% python3 -q
>>> import numpy as np
>>> np.set_printoptions(suppress=True, linewidth=140)
>>> rd = lambda a: np.round(a, 2) + 0
>>> E = np.load("sample10.npy")
>>> E
array([[4, 2, 4],
       [2, 1, 2],
       [4, 2, 4]])
>>> rd(np.sort(np.abs(np.linalg.eigvals(E))))
array([0., 0., 9.])
>>> assert E == E.T
Traceback (most recent call last):
  File "<python-input-6>", line 1, in <module>
    assert E == E.T
           ^^^^^^^^
ValueError: The truth value of an array with more than one element is ambiguous. Use a.any() or a.all()
>>> (E - E.T) / 2
array([[0., 0., 0.],
       [0., 0., 0.],
       [0., 0., 0.]])
>>> np.trace(E)
np.int64(9)
>>> try:
...     np.linalg.inv(E)
... except np.linalg.LinAlgError as e:
...     print("failed:", e)
... 
failed: Singular matrix
>>> rd(np.trace(np.linalg.pinv(E) @ E))
np.float64(1.0)
>>> rd(E @ np.linalg.pinv(E) @ E)
array([[4., 2., 4.],
       [2., 1., 2.],
       [4., 2., 4.]])
>>> np.abs(np.diag(np.linalg.qr(E)[1])) > 1e-9
array([ True, False, False])
>>> np.allclose(E[:-1].T @ np.linalg.lstsq(E[:-1].T, E[-1])[0], E[-1])
True
>>> np.linalg.lstsq(E[:-1].T, E[-1])[2]
np.int32(1)
>>> Uu, s, Vh = np.linalg.svd(E)
>>> rd(s)
array([9., 0., 0.])
>>> np.argmax(s[:-1] / (s[1:] + 1e-6)) + 1
np.int64(1)
>>> other = Uu[:, :1] @ np.diag(s[:1]) @ Vh[:1]
>>> rd(np.linalg.norm(E - other, 2)), rd(s[1])
(np.float64(0.0), np.float64(0.0))
>>> rd(other)
array([[4., 2., 4.],
       [2., 1., 2.],
       [4., 2., 4.]])
>>> other = np.array([[9, 6, -8], [3, 0, -4], [-9, 7, 4]])
>>> F = other - other.T
>>> F
array([[  0,   3,   1],
       [ -3,   0, -11],
       [ -1,  11,   0]])
>>> [round(float(x), 2) for x in np.linalg.svd(F, compute_uv=False)[:3]]
[11.45, 11.45, 0.0]
>>> np.linalg.matrix_rank(F, rtol=0.1)
np.int64(2)
>>> np.argsort(-np.linalg.norm(F, axis=0).round(6), kind="stable")[:3]
array([1, 2, 0])
>>> proj = np.triu(np.array([[0, 2, 0], [2, 1, 2], [2, 0, 3]]), 1) + np.eye(3)
>>> other = proj @ F @ np.linalg.inv(proj)
>>> other
array([[ -6.,  15., -51.],
       [ -5.,  32., -75.],
       [ -1.,  13., -26.]])
>>> np.linalg.matrix_rank(other)
np.int64(2)
>>> rd(np.poly(other))
array([  1.,   0., 131.,   0.])
>>> rd(np.linalg.det(other))
np.float64(0.0)
>>> proj @ F - F @ proj
array([[ -6.,   0., -28.],
       [ -2.,  28.,   0.],
       [  0.,   2., -22.]])
>>> np.einsum("ii->", other)
np.float64(0.0)
>>> rd(np.linalg.det(2 * other)), rd(np.linalg.det(other))
(np.float64(0.0), np.float64(0.0))
>>> rd(np.poly(other))
array([  1.,   0., 131.,   0.])
>>> np.einsum("ij,ji->", other, other)
np.float64(-262.0)
>>> Uu, s, Vh = np.linalg.svd(F, full_matrices=False)
>>> rd(Uu.T @ Uu)
array([[1., 0., 0.],
       [0., 1., 0.],
       [0., 0., 1.]])
>>> rd(Uu.T @ F @ Vh.T)
array([[11.45,  0.  ,  0.  ],
       [ 0.  , 11.45,  0.  ],
       [ 0.  ,  0.  ,  0.  ]])
>>> rd(s)
array([11.45, 11.45,  0.  ])
>>> rd(np.sqrt((s ** 2).sum())), rd(np.linalg.norm(F))
(np.float64(16.19), np.float64(16.19))
>>> other = F / np.linalg.norm(F, axis=1, keepdims=True)
>>> gram = other @ other.T
>>> rd(np.degrees(np.arccos(np.clip(gram[1, 2], -1, 1))))
np.float64(88.63)
>>> rd(np.linalg.norm(other, axis=1))
array([1., 1., 1.])
>>> np.argwhere(np.triu(np.abs(gram) > 0.95, 1))
array([], shape=(0, 2), dtype=int64)
>>> data = np.array([[1, -1, -1, 1, -1, 1, 1, -1],
...     [1, -1, 1, -1, -1, 1, -1, 1],
...     [1, 1, -1, -1, 1, 1, -1, -1],
...     [1, -1, 1, -1, 1, -1, 1, -1]])
>>> w1 = np.array([[-1, -1, 3, -2, 1, 3],
...     [-5, -5, -5, -2, 4, -3],
...     [-4, 4, -1, -1, -1, 1],
...     [2, 1, -5, 0, 5, 3],
...     [5, -1, 5, -3, 1, 3],
...     [-2, -1, -2, -4, 3, -5],
...     [2, 4, 2, 2, 0, -2],
...     [-5, 5, 1, 2, 1, -5]])
>>> c = np.array([-3, 3, 0, 2, 3, 3])
>>> act = np.maximum(data @ w1 + c, 0)
>>> act
array([[ 7,  3,  0,  2,  7,  6],
       [ 0, 11,  4,  0,  0,  0],
       [ 0,  0,  4,  0,  7,  4],
       [ 9,  9, 20,  2,  0, 18]])
>>> np.linalg.matrix_rank(act)
np.int64(4)
>>> (act > 0).mean(axis=0)
array([0.5 , 0.75, 0.75, 0.5 , 0.5 , 0.75])
>>> (act > 0).astype(int)
array([[1, 1, 0, 1, 1, 1],
       [0, 1, 1, 0, 0, 0],
       [0, 0, 1, 0, 1, 1],
       [1, 1, 1, 1, 0, 1]])
>>> cent = np.array([[0, -1], [0, 1], [0, -2], [-1, 2], [1, -1], [-2, 0]])
>>> act @ cent
array([[ -7,  -7],
       [  0,   3],
       [ -1, -15],
       [-38, -36]])
>>> (act @ cent).round(6).argmax(axis=1)
array([0, 1, 0, 1])
>>> arr = np.load("block18.npy")
>>> arr
array([[5., 0.],
       [0., 4.]])
>>> ev, vecs = np.linalg.eigh(arr)
>>> vecs.T @ arr @ vecs
array([[4., 0.],
       [0., 5.]])
>>> np.abs(vecs[:, -1])
array([1., 0.])
>>> ev, vecs = np.linalg.eig(arr)
>>> rd(np.sort(np.linalg.eigvals(arr @ arr)))
array([16., 25.])
>>> ev
array([5., 4.])
